$ python3 -q
>>> import numpy as np
>>> import numpy.linalg as la
>>> np.set_printoptions(precision=2, suppress=True, linewidth=200, sign=" ")
>>> arr = np.loadtxt("w.csv", delimiter=",")
>>> print(arr)
[[21.  0. -4.  1.  4.  9.  2.  0.]
 [ 0. 14. -6.  7. -4.  0. -3. -2.]
 [-4. -6. 17. -2.  1.  5. -1.  0.]
 [ 1.  7. -2.  4. -2.  1. -1. -3.]
 [ 4. -4.  1. -2. 13.  9. -5. -6.]
 [ 9.  0.  5.  1.  9. 13. -6. -5.]
 [ 2. -3. -1. -1. -5. -6. 15.  6.]
 [ 0. -2.  0. -3. -6. -5.  6. 21.]]
>>> print(round(np.abs(la.eigvals(arr)).max(), 2))
36.69
>>> assert arr == arr.T
Traceback (most recent call last):
  File "<python-input-6>", line 1, in <module>
    assert arr == arr.T
           ^^^^^^^^^^^^
ValueError: The truth value of an array with more than one element is ambiguous. Use a.any() or a.all()
>>> print(np.allclose(arr @ arr.T, arr.T @ arr))
True
>>> print((arr + arr.T) / 2)
[[21.  0. -4.  1.  4.  9.  2.  0.]
 [ 0. 14. -6.  7. -4.  0. -3. -2.]
 [-4. -6. 17. -2.  1.  5. -1.  0.]
 [ 1.  7. -2.  4. -2.  1. -1. -3.]
 [ 4. -4.  1. -2. 13.  9. -5. -6.]
 [ 9.  0.  5.  1.  9. 13. -6. -5.]
 [ 2. -3. -1. -1. -5. -6. 15.  6.]
 [ 0. -2.  0. -3. -6. -5.  6. 21.]]
>>> print(la.matrix_power(arr, 3))
[[ 15804.    305.  -2418.   1052.   7796.  10674.  -2050.  -4129.]
 [   305.   7445.  -5799.   3707.  -2397.  -1176.  -1885.  -2589.]
 [ -2418.  -5799.   8908.  -2539.   3644.   3717.  -2060.  -1262.]
 [  1052.   3707.  -2539.   2014.   -161.    688.  -1654.  -2640.]
 [  7796.  -2397.   3644.   -161.  11512.  12281.  -7822. -10286.]
 [ 10674.  -1176.   3717.    688.  12281.  14585.  -8647. -10992.]
 [ -2050.  -1885.  -2060.  -1654.  -7822.  -8647.   9543.  10726.]
 [ -4129.  -2589.  -1262.  -2640. -10286. -10992.  10726.  16620.]]
>>> print(round(la.norm(arr, 2) / la.norm(arr), 2))
0.67
>>> print(np.argsort(-la.norm(arr, axis=0).round(6), kind="stable")[:3])
[ 0  7  5]
>>> print(la.cond(arr) > 100)
True
>>> print([round(float(x), 2) for x in la.svd(arr, compute_uv=False)[:3]])
[36.69, 25.94, 24.92]
>>> left, sig, vt = la.svd(arr, full_matrices=False)
>>> print(np.round(np.abs(vt[0]), 2) + 0)
[ 0.35  0.    0.1   0.05  0.46  0.53  0.36  0.49]
>>> print(left.shape, sig.shape, vt.shape)
(8, 8) (8,) (8, 8)
>>> print(np.cumsum(sig ** 2) / np.sum(sig ** 2))
[ 0.45  0.68  0.89  0.95  0.99  1.    1.    1.  ]
>>> print((sig > 1e-8).sum())
7
>>> print(np.round(left.T @ left, 2) + 0)
[[ 1.  0.  0.  0.  0.  0.  0.  0.]
 [ 0.  1.  0.  0.  0.  0.  0.  0.]
 [ 0.  0.  1.  0.  0.  0.  0.  0.]
 [ 0.  0.  0.  1.  0.  0.  0.  0.]
 [ 0.  0.  0.  0.  1.  0.  0.  0.]
 [ 0.  0.  0.  0.  0.  1.  0.  0.]
 [ 0.  0.  0.  0.  0.  0.  1.  0.]
 [ 0.  0.  0.  0.  0.  0.  0.  1.]]
>>> print(np.round(np.sqrt((sig ** 2).sum()), 2), np.round(la.norm(arr), 2))
54.59 54.59
>>> print(np.round(sig / sig[0], 2) + 0)
[ 1.    0.71  0.68  0.37  0.31  0.14  0.01  0.  ]
>>> print(np.abs(left[:, 0]).round(6).argmax())
5
>>> F = np.load("block16.npy")
>>> print(F)
[[  0.01  20.55  -0.01  -0.13   1.83   0.89]
 [  0.01 -18.36   0.05   0.05  -0.34   1.16]
 [ -0.01  11.68  -0.04  -0.03   2.58   0.23]
 [  0.01  17.56  -0.01   0.07   5.37   0.97]
 [  0.01   5.64  -0.01  -0.22  -1.47  -0.56]
 [ -0.01 -14.29   0.02   0.06  -2.67   0.58]
 [ -0.01 -31.68  -0.02  -0.12  -5.89   1.14]
 [  0.    29.77  -0.05  -0.04  -8.17   0.31]
 [  0.    -9.18  -0.01  -0.04   4.09   0.03]
 [ -0.01  18.1    0.     0.04  -0.6    1.03]
 [  0.   -12.75  -0.02  -0.13   1.06  -0.07]
 [ -0.01   8.    -0.03   0.19  -4.2    0.41]
 [  0.     7.4   -0.01   0.02  -5.14   1.61]
 [ -0.01  13.07   0.01  -0.25  -5.06   0.32]
 [  0.01 -28.19   0.06   0.23   0.06  -0.9 ]
 [  0.     7.3    0.01   0.13   1.87  -1.23]
 [  0.    25.29  -0.02  -0.15   2.21   1.13]
 [  0.01  38.19   0.05  -0.12   4.74  -0.46]
 [ -0.01  12.93  -0.01   0.05  -4.34   2.08]
 [  0.02  -6.85   0.    -0.06   2.37  -0.61]
 [  0.    28.8    0.01   0.     0.52   0.22]
 [  0.    -8.92   0.01  -0.12  -2.85   1.06]
 [ -0.01   1.25  -0.04   0.1    6.73   1.42]
 [  0.    -7.78   0.01   0.12   0.66  -0.63]
 [  0.    -4.85   0.     0.23  -3.47   1.06]]
>>> rng = np.random.default_rng(366050)
>>> M2 = F + rng.integers(-2, 3, (25, 3)) @ rng.integers(-2, 3, (3, 6))
>>> print(M2)
[[  4.01  20.55  -5.01  -0.13   3.83   0.89]
 [  0.01 -18.36   0.05   0.05  -0.34   1.16]
 [ -4.01  13.68   0.96  -2.03  -1.42   0.23]
 [  4.01  20.56  -1.01   1.07   8.37   4.97]
 [  4.01   3.64  -6.01  -0.22   0.53  -2.56]
 [ -6.01 -17.29   1.02  -1.94  -7.67  -4.42]
 [  1.99 -25.68  -2.02  -1.12  -5.89   6.14]
 [  0.    25.77  -2.05  -0.04  -8.17  -3.69]
 [ -6.    -7.18   5.99  -1.04   0.09   1.03]
 [  1.99  14.1   -2.     1.04   1.4   -1.97]
 [  2.   -10.75  -4.02  -1.13   1.06   0.93]
 [  3.99   8.    -5.03   0.19  -2.2    0.41]
 [  2.     7.4   -5.01  -0.98  -5.14   0.61]
 [ -0.01   8.07   0.01   0.75  -4.06  -3.68]
 [  2.01 -26.19   1.06   1.23   2.06   2.1 ]
 [  0.     9.3    1.01   0.13   1.87   0.77]
 [  4.    27.29  -4.02  -0.15   4.21   3.13]
 [  4.01  38.19  -4.95  -0.12   6.74  -0.46]
 [  7.99  18.93  -2.01   2.05   1.66  10.08]
 [ -1.98  -7.85   2.    -0.06   1.37  -1.61]
 [  2.    29.8    3.01   2.     3.52   3.22]
 [  0.   -10.92   4.01   1.88  -0.85   1.06]
 [ -0.01   1.25   4.96   2.1    8.73   3.42]
 [  2.    -1.78  -1.99  -0.88   0.66   4.37]
 [ -2.    -1.85   4.     0.23  -4.47   4.06]]
>>> print(np.round(la.svd(M2 - F, compute_uv=False), 2) + 0)
[ 25.91  19.99  12.81   0.     0.     0.  ]
>>> print(M2 - F)
[[ 4.  0. -5.  0.  2.  0.]
 [ 0.  0.  0.  0.  0.  0.]
 [-4.  2.  1. -2. -4.  0.]
 [ 4.  3. -1.  1.  3.  4.]
 [ 4. -2. -6.  0.  2. -2.]
 [-6. -3.  1. -2. -5. -5.]
 [ 2.  6. -2. -1.  0.  5.]
 [ 0. -4. -2.  0.  0. -4.]
 [-6.  2.  6. -1. -4.  1.]
 [ 2. -4. -2.  1.  2. -3.]
 [ 2.  2. -4. -1.  0.  1.]
 [ 4.  0. -5.  0.  2.  0.]
 [ 2.  0. -5. -1.  0. -1.]
 [ 0. -5.  0.  1.  1. -4.]
 [ 2.  2.  1.  1.  2.  3.]
 [ 0.  2.  1.  0.  0.  2.]
 [ 4.  2. -4.  0.  2.  2.]
 [ 4.  0. -5.  0.  2.  0.]
 [ 8.  6. -2.  2.  6.  8.]
 [-2. -1.  2.  0. -1. -1.]
 [ 2.  1.  3.  2.  3.  3.]
 [ 0. -2.  4.  2.  2.  0.]
 [ 0.  0.  5.  2.  2.  2.]
 [ 2.  6. -2. -1.  0.  5.]
 [-2.  3.  4.  0. -1.  3.]]
>>> lab = F[:, 0] > np.median(F[:, 0])
>>> r0 = F[lab].mean(axis=0) - F[~lab].mean(axis=0)
>>> print(lab.astype(int))
[ 1  1  0  1  1  0  0  0  0  0  0  0  0  0  1  0  0  1  0  1  0  0  0  0  0]
>>> print(r0)
[ 0.02 -0.04  0.03 -0.03  3.05 -0.52]
>>> cen = F - F.mean(axis=0)
>>> left, sig, vt = la.svd(cen, full_matrices=False)
>>> print(np.round(vt[0] * np.sign(vt[0, np.abs(vt[0]).argmax()]), 2) + 0)
[ 0.    1.    0.    0.    0.03  0.  ]
>>> print(sig)
[ 89.07  18.71   3.98   0.62   0.12   0.03]
>>> print(np.abs(vt[0]).argmax())
1
>>> print(np.round(sig ** 2 / (sig ** 2).sum(), 2) + 0)
[ 0.96  0.04  0.    0.    0.    0.  ]
>>> cen = F - F.mean(axis=0)
>>> evecs = la.svd(cen)[2][:3]
>>> M2 = cen - cen @ evecs.T @ evecs
>>> print(np.round(np.diag(evecs.T @ evecs), 2) + 0)
[ 0.  1.  0.  0.  1.  1.]
>>> print(np.round(np.cov(cen @ evecs.T, rowvar=False), 2) + 0)
[[ 330.57    0.      0.  ]
 [   0.     14.58    0.  ]
 [   0.      0.      0.66]]
>>> print((cen @ evecs.T).std(axis=0))
[ 17.81   3.74   0.8 ]
